$ python -q
>>> import numpy as np
>>> np.set_printoptions(suppress=True, linewidth=100)
>>> rd = lambda a: np.round(a, 2) + 0
>>> mat = np.loadtxt("m.csv", delimiter=",")
>>> print(mat)
[[  0.   0.   0.   0.   0.]
 [ -1.   3.   2.   0.  -1.]
 [ -5.   4.  -3.   4.   4.]
 [ -6.   7.  -1.   4.   3.]
 [ -2.   6.   6.  -7.   0.]
 [ -5.   4.  -3.   4.   4.]
 [ -5.   5.   1.  -3.   2.]
 [  0.   0.   0.   0.   0.]
 [ -4.  -3.  -2.   1.  -2.]
 [ -4.  -3.  -2.   1.  -2.]
 [  0.   0.   0.   0.   0.]
 [  0.   0.   0.   0.   0.]
 [ -5.   4.  -3.   4.   4.]
 [  3.   1.   5.  -4.  -2.]
 [ -5.   0.   0.   1.  -3.]
 [ -5.   5.   1.  -3.   2.]
 [ -5.   4.  -3.   4.   4.]
 [-15.   9.  -2.   2.   3.]
 [  0.   0.   0.   0.   0.]
 [  0.   0.   0.   0.   0.]]
>>> # row 5 repeats row 2
>>> P = mat @ np.linalg.solve(mat.T @ mat, mat.T)
>>> print(np.allclose(P @ P, P))
True
>>> gram = mat.T @ mat
>>> print(np.trace(gram), (mat ** 2).sum())
1188.0 1188.0
>>> print(rd(np.linalg.eigvalsh(gram)[::-1]))
[807.47 262.55  98.1   19.42   0.47]
>>> x = np.array([2, 2, 1, 2, 0])
>>> target = mat @ x
>>> print(rd(np.linalg.pinv(mat) @ mat))
[[1. 0. 0. 0. 0.]
 [0. 1. 0. 0. 0.]
 [0. 0. 1. 0. 0.]
 [0. 0. 0. 1. 0.]
 [0. 0. 0. 0. 1.]]
>>> print(rd(np.linalg.solve(mat.T @ mat, mat.T @ target)))
[2. 2. 1. 2. 0.]
>>> print(rd(np.linalg.lstsq(mat, target)[0]))
[2. 2. 1. 2. 0.]
>>> rng = np.random.default_rng(11)
>>> target = target + 0.02 * rng.normal(size=20)
>>> print(rd(target))
[  0.     6.03   3.02   8.99  -0.01   2.99  -4.99   0.   -13.99 -14.04   0.03   0.     3.01   5.
  -8.01  -4.99   3.02 -10.     0.     0.01]
>>> coef, *_ = np.linalg.lstsq(mat, target)
>>> print(rd(np.linalg.norm(target - mat @ coef)))
0.07
>>> print(rd(mat.T @ (target - mat @ coef)))
[0. 0. 0. 0. 0.]
>>> print(rd(coef))
[ 2.    2.01  0.99  2.   -0.01]
>>> print(coef.round())
[ 2.  2.  1.  2. -0.]
